% ipython --no-banner

In [1]: import numpy as np

In [2]: from numpy import linalg as LA

In [3]: np.set_printoptions(precision=3, suppress=True, linewidth=140)

In [4]: rnd = lambda a: np.round(a, 3) + 0

In [5]: mat = np.loadtxt("data.csv", delimiter=",")

In [6]: print(mat)
[[0. 0. 1.]
 [0. 0. 1.]
 [1. 1. 0.]]

In [7]: # columns 0 and 1 are equal

In [8]: print(np.unique(mat.round(6), axis=0).shape)
(2, 3)

In [9]: print(np.allclose(mat[:-1].T @ LA.lstsq(mat[:-1].T, mat[-1])[0], mat[-1]))
False

In [10]: print(np.abs(np.diag(LA.qr(mat)[1])) > 1e-9)
[ True False  True]

In [11]: r = LA.matrix_rank(mat)

In [12]: print(r)
2

In [13]: null = LA.svd(mat)[2][r:].T

In [14]: print(mat @ null)
[[0.]
 [0.]
 [0.]]

In [15]: print(rnd(null @ null.T))
[[ 0.5 -0.5  0. ]
 [-0.5  0.5  0. ]
 [ 0.   0.   0. ]]

In [16]: print(null[:, 0] / null[np.abs(null[:, 0]).round(6).argmax(), 0])
[ 1. -1.  0.]

In [17]: print([int(LA.matrix_rank(np.delete(mat, i, axis=0))) for i in range(3)])
[2, 2, 1]

In [18]: U, s, Vh = LA.svd(mat)

In [19]: vecs = Vh[:(s > 1e-8).sum()]

In [20]: rng = np.random.default_rng(6284)

In [21]: vec = mat[1] + 3 * mat[0] + rng.integers(2) * np.eye(3)[2]

In [22]: print(vec)
[0. 0. 5.]

In [23]: print(LA.matrix_rank(np.vstack([mat, vec])))
2

In [24]: print(rnd(LA.norm(vec - vecs.T @ vecs @ vec)))
0.0

In [25]: print(np.allclose(vecs.T @ vecs @ vec, vec))
True

In [26]: A2 = mat / np.sqrt((mat ** 2).mean(axis=1, keepdims=True))

In [27]: print(LA.matrix_rank(A2) == LA.matrix_rank(mat))
True

In [28]: print(rnd(A2[2]))
[1.225 1.225 0.   ]
